% python3 -q
>>> import numpy as np
>>> import numpy.linalg as la
>>> np.set_printoptions(suppress=True, linewidth=100)
>>> rnd = lambda a: np.round(a, 2) + 0
>>> M = np.array([[-2, -4, -1, 2, -3, -3, -5],
...     [-4, 0, 1, -3, 4, 5, 2],
...     [4, -1, 4, 2, 2, -5, 4]])
>>> M
array([[-2, -4, -1,  2, -3, -3, -5],
       [-4,  0,  1, -3,  4,  5,  2],
       [ 4, -1,  4,  2,  2, -5,  4]])
>>> rnd(la.norm(M, axis=1))
array([8.25, 8.43, 9.06])
>>> la.norm(M, axis=1).argmax()
np.int64(2)
>>> rnd(la.norm(M) ** 2 / la.norm(M, 2) ** 2)
np.float64(2.0)
>>> rnd(la.norm(M, 1)), rnd(la.norm(M, np.inf))
(np.float64(13.0), np.float64(22.0))
>>> rnd(la.norm(M[1], 1)), rnd(la.norm(M[1], np.inf))
(np.float64(19.0), np.float64(5.0))
>>> rnd(la.norm(M, axis=0))
array([6.  , 4.12, 4.24, 4.12, 5.39, 7.68, 6.71])
>>> rnd(la.norm(M, "nuc"))
np.float64(24.46)
>>> rnd(la.norm(M[1] - M[2]))
np.float64(14.39)
>>> rnd(la.svd(M, compute_uv=False))
array([10.51,  9.55,  4.4 ])
>>> np.diff(M, axis=0)
array([[ -2,   4,   2,  -5,   7,   8,   7],
       [  8,  -1,   3,   5,  -2, -10,   2]])
>>> M.shape
(3, 7)
>>> np.zeros(3, 7)
Traceback (most recent call last):
  File "<python-input-17>", line 1, in <module>
    np.zeros(3, 7)
    ~~~~~~~~^^^^^^
TypeError: Cannot interpret '7' as a data type
>>> M - M[0]
array([[ 0,  0,  0,  0,  0,  0,  0],
       [-2,  4,  2, -5,  7,  8,  7],
       [ 6,  3,  5,  0,  5, -2,  9]])
>>> np.count_nonzero(M)
np.int64(20)
>>> r0 = np.array([-3, 0, -4, 3, -3])
>>> g = np.array([0, 0, 3, -9, 8, 6, 8])
>>> A = np.outer(r0, g)
>>> A
array([[  0,   0,  -9,  27, -24, -18, -24],
       [  0,   0,   0,   0,   0,   0,   0],
       [  0,   0, -12,  36, -32, -24, -32],
       [  0,   0,   9, -27,  24,  18,  24],
       [  0,   0,  -9,  27, -24, -18, -24]])
>>> r = la.matrix_rank(A)
>>> r
np.int64(1)
>>> ns = la.svd(A)[2][r:].T
>>> np.allclose(A @ ns, 0)
True
>>> [int(la.matrix_rank(A[:, :j + 1])) for j in range(7)]
[0, 0, 1, 1, 1, 1, 1]
